$ python3 -q
>>> import numpy as np
>>> from numpy import linalg as LA
>>> np.set_printoptions(precision=2, suppress=True, linewidth=200, floatmode="fixed")
>>> feats = np.load("arr.npy")
>>> feats
array([[ 3,  0,  0,  3,  0,  0, -2,  0, -2,  1,  0,  3,  0,  0,  0,  3],
       [ 0,  1,  2,  0, -1, -3,  0,  1,  0,  0, -3,  0,  0,  1, -3,  0],
       [ 0,  3,  1,  0,  3,  2,  0,  3,  0,  0, -1,  0,  3, -1,  2,  0],
       [-3,  0,  0,  1,  0,  0,  2,  0,  2,  1,  0,  1,  0,  0,  0,  0],
       [ 0,  1,  3,  0, -1, -2,  0, -2,  0,  0,  1,  0, -2, -2,  0,  0],
       [ 0,  1,  3,  0, -3, -1,  0,  1,  0,  0, -2,  0,  3,  3,  0,  0],
       [ 1,  0,  0, -2,  0,  0,  3,  0,  2,  0,  0,  1,  0,  0,  0,  0],
       [ 0,  1,  1,  0, -2,  0,  0,  0,  0,  0, -2,  0,  2, -3,  3,  0],
       [ 3,  0,  0,  3,  0,  0, -2,  0, -2,  1,  0,  0,  0,  0,  0, -2],
       [-2,  0,  0,  0,  0,  0, -2,  0,  2,  2,  0, -1,  0,  0,  0, -2],
       [ 0,  0,  3,  0,  3, -3,  0,  3,  0,  0,  2,  0,  2,  1, -1,  0],
       [-3,  0,  0,  0,  0,  0,  1,  0, -3, -1,  0,  2,  0,  0,  0, -2],
       [ 0,  1, -1,  0, -2,  1,  0,  0,  0,  0,  2,  0, -1,  1, -2,  0],
       [ 0,  3, -1,  0,  2,  2,  0,  3,  0,  0,  1,  0,  1,  2,  0,  0],
       [ 0, -1,  2,  0,  3,  3,  0, -2,  0,  0,  0,  0,  3, -1,  3,  0],
       [-1,  0,  0,  3,  0,  0,  1,  0,  2,  0,  0,  0,  0,  0,  0,  2]])
>>> W = np.array([[-1, 0],
...     [1, -3],
...     [-3, 1],
...     [-2, -1],
...     [-3, -2],
...     [1, 1],
...     [0, -2],
...     [-2, 1],
...     [2, 0],
...     [-3, -2],
...     [-1, 2],
...     [3, 2],
...     [-3, 2],
...     [0, 3],
...     [0, -1],
...     [0, -1]])
>>> coef = np.array([5, 8])
>>> H = np.maximum(feats @ W + coef, 0)
>>> H
array([[ 0, 10],
       [ 1,  7],
       [ 0,  0],
       [10,  3],
       [ 7,  0],
       [ 0, 25],
       [15,  6],
       [ 5,  0],
       [ 0,  9],
       [ 2,  8],
       [ 0, 17],
       [11, 14],
       [17, 16],
       [ 0,  9],
       [ 0,  8],
       [ 4,  1]])
>>> LA.matrix_rank(H)
np.int64(2)
>>> W2 = np.array([[0, -2, -1], [-2, -1, 1]])
>>> (H @ W2).round(6).argmax(axis=1)
array([2, 2, 0, 0, 0, 2, 2, 0, 2, 2, 2, 2, 2, 2, 2, 0])
>>> print(H @ W2)
[[-20 -10  10]
 [-14  -9   6]
 [  0   0   0]
 [ -6 -23  -7]
 [  0 -14  -7]
 [-50 -25  25]
 [-12 -36  -9]
 [  0 -10  -5]
 [-18  -9   9]
 [-16 -12   6]
 [-34 -17  17]
 [-28 -36   3]
 [-32 -50  -1]
 [-18  -9   9]
 [-16  -8   8]
 [ -2  -9  -3]]
>>> q, R = LA.qr(feats)
>>> q.shape, R.shape
((16, 16), (16, 16))
>>> np.trace(q @ q.T)
np.float64(16.0)
>>> cov = feats.T @ feats
>>> (feats @ feats.T).shape
(16, 16)
>>> round(float(np.abs(LA.eigvals(feats)).max()), 2)
5.92
>>> np.allclose(feats, feats.T)
False
>>> np.sort(np.abs(LA.eigvals(feats)))
array([1.41, 1.41, 1.57, 1.57, 2.15, 3.94, 3.94, 4.18, 4.18, 4.33, 4.87, 4.87, 5.73, 5.73, 5.92, 5.92])
>>> np.sort(LA.eigvals(feats).real)
array([-5.87, -5.87, -1.33, -1.33,  0.78,  0.78,  2.09,  2.09,  2.15,  2.57,  2.57,  3.01,  3.01,  4.01,  4.01,  4.33])
>>> np.flatnonzero(LA.matrix_power((feats != 0) + (feats.T != 0) + np.eye(16), 16)[4])
array([ 1,  2,  4,  5,  7, 10, 12, 13, 14])
>>> rng = np.random.default_rng(30017)
>>> m1 = np.eye(8, dtype=int)[rng.permutation(8)] * np.array([4, 2, 4, 1, -2, 1, -2, 2])
>>> m1
array([[ 0,  0,  0,  0,  0,  0,  0,  2],
       [ 0,  0,  4,  0,  0,  0,  0,  0],
       [ 0,  2,  0,  0,  0,  0,  0,  0],
       [ 4,  0,  0,  0,  0,  0,  0,  0],
       [ 0,  0,  0,  1,  0,  0,  0,  0],
       [ 0,  0,  0,  0,  0,  0, -2,  0],
       [ 0,  0,  0,  0,  0,  1,  0,  0],
       [ 0,  0,  0,  0, -2,  0,  0,  0]])
>>> labels = rng.permutation(8)
>>> labels
array([3, 1, 6, 0, 5, 4, 2, 7])
>>> A2 = m1[labels][:, labels]
>>> np.diag(A2)
array([0, 0, 0, 0, 0, 0, 0, 0])
>>> print(np.trace(A2))
0
>>> print(np.sort(np.abs(LA.eigvals(A2))))
[1.41 1.41 2.00 2.00 2.00 2.00 2.83 2.83]
>>> round(float(LA.det(A2)), 2), np.round(LA.det(m1[labels]), 2)
(-256.0, np.float64(256.0))
>>> vec = np.array([3, 0, 3, 0, 2, 1, 0, 0])
>>> m1 @ vec
array([ 0, 12,  0, 12,  0,  0,  1, -4])
>>> m1 @ np.eye(8)[1]
array([0.00, 0.00, 2.00, 0.00, 0.00, 0.00, 0.00, 0.00])
>>> (m1 @ vec).argmax()
np.int64(1)
>>> LA.norm(m1 @ vec) <= LA.norm(m1, 2) * LA.norm(vec) + 1e-9
np.True_
>>> A2 = np.array([[2, 2], [-1, 2], [1, 0], [-1, -2], [1, 0], [0, 1], [0, 2], [-2, -2]])
>>> print(np.vstack([m1, A2.T]).shape)
(10, 8)
>>> np.einsum("ij,ij->i", m1, m1)
array([ 4, 16,  4, 16,  1,  4,  1,  4])
>>> np.einsum("ij->j", m1)
array([ 4,  2,  4,  1, -2,  1, -2,  2])
>>> print(A2.T @ m1.T)
[[-4  4 -2  8 -1  0  0 -2]
 [-4  0  4  8 -2 -4  1  0]]
>>> print(LA.matrix_rank(np.vstack([m1, A2.T])))
8
>>> A2 = LA.inv(m1)
>>> A2
array([[ 0.00,  0.00,  0.00,  0.25,  0.00,  0.00,  0.00,  0.00],
       [ 0.00,  0.00,  0.50,  0.00,  0.00,  0.00,  0.00,  0.00],
       [ 0.00,  0.25,  0.00,  0.00,  0.00,  0.00,  0.00,  0.00],
       [ 0.00,  0.00,  0.00,  0.00,  1.00,  0.00,  0.00,  0.00],
       [-0.00, -0.00, -0.00, -0.00, -0.00, -0.00, -0.00, -0.50],
       [ 0.00,  0.00,  0.00,  0.00,  0.00,  0.00,  1.00,  0.00],
       [-0.00, -0.00, -0.00, -0.00, -0.00, -0.50, -0.00, -0.00],
       [ 0.50,  0.00,  0.00,  0.00,  0.00,  0.00,  0.00,  0.00]])
>>> round(LA.det(m1) * LA.det(A2), 2)
np.float64(1.0)
>>> print(np.allclose(A2, m1.T))
False
>>> round(float(LA.cond(m1)), 2)
4.0
>>> np.round(LA.slogdet(m1)[0], 2)
np.float64(-1.0)
>>> LA.svd(m1, compute_uv=False)
array([4.00, 4.00, 2.00, 2.00, 2.00, 2.00, 1.00, 1.00])
>>> print(m1.T @ m1)
[[16  0  0  0  0  0  0  0]
 [ 0  4  0  0  0  0  0  0]
 [ 0  0 16  0  0  0  0  0]
 [ 0  0  0  1  0  0  0  0]
 [ 0  0  0  0  4  0  0  0]
 [ 0  0  0  0  0  1  0  0]
 [ 0  0  0  0  0  0  4  0]
 [ 0  0  0  0  0  0  0  4]]
>>> LA.norm(m1, axis=0)
array([4.00, 2.00, 4.00, 1.00, 2.00, 1.00, 2.00, 2.00])
>>> m1[:, 0] @ m1[:, 5]
np.int64(0)
>>> M = np.array([[-0.04, -1.15, 0.81, -2.27, 0.31],
...     [0.32, -0.84, 0.28, -3.88, 0.68],
...     [-0.72, 1.17, -0.37, 3.41, -0.83],
...     [-1.89, -0.24, 0.88, -4.61, -0.34],
...     [0.4, 0.11, -0.31, -0.29, 0.23],
...     [0.72, -2.02, 1.34, 1.34, 0.26],
...     [-0.62, -1.73, 1.77, 1.01, -0.37],
...     [-0.68, 2.01, -1.49, -3.63, 0.05],
...     [-1.1, -1.66, 1.84, -0.96, -0.36]])
>>> print(M)
[[-0.04 -1.15  0.81 -2.27  0.31]
 [ 0.32 -0.84  0.28 -3.88  0.68]
 [-0.72  1.17 -0.37  3.41 -0.83]
 [-1.89 -0.24  0.88 -4.61 -0.34]
 [ 0.40  0.11 -0.31 -0.29  0.23]
 [ 0.72 -2.02  1.34  1.34  0.26]
 [-0.62 -1.73  1.77  1.01 -0.37]
 [-0.68  2.01 -1.49 -3.63  0.05]
 [-1.10 -1.66  1.84 -0.96 -0.36]]
>>> # rank 3
>>> f = np.array([3, 8, 3])
>>> print(np.cross(M[5, :3], M[0, :3]))
[-0.10 -0.64 -0.91]
>>> np.polyval(f, M[5])
array([10.32, -0.92, 19.11, 19.11,  5.28])
>>> np.convolve(M[5], f)
array([ 2.16, -0.30, -9.98,  8.68, 15.52,  6.10,  0.78])
>>> r = LA.matrix_rank(M)
>>> r
np.int64(3)
>>> ns = LA.svd(M)[2][r:].T
>>> [int(LA.matrix_rank(M[:, :j + 1])) for j in range(5)]
[1, 2, 3, 3, 3]
>>> [int(LA.matrix_rank(np.delete(M, i, axis=0))) for i in range(9)]
[3, 3, 3, 3, 3, 3, 3, 3, 3]
>>> ns.shape
(5, 2)
>>> np.allclose(M @ ns, 0)
True
>>> left, sig, VT = LA.svd(M)
>>> V = VT[:(sig > 1e-8).sum()]
>>> vec = M[0] + 5 * M[8] + rng.integers(2) * np.eye(5)[2]
>>> vec
array([-5.54, -9.45, 11.01, -7.07, -1.49])
>>> print(round(float(LA.norm(vec - V.T @ V @ vec)), 2))
0.73
>>> np.allclose(V.T @ V @ vec, vec)
False
>>> LA.cond(M) > 100
np.True_
>>> np.round(LA.svd(M, compute_uv=False), 2) + 0
array([8.46, 5.36, 2.84, 0.00, 0.00])
>>> M.sum(axis=1)
array([-2.34, -3.44,  2.66, -6.20,  0.14,  1.64,  0.06, -3.74, -2.24])
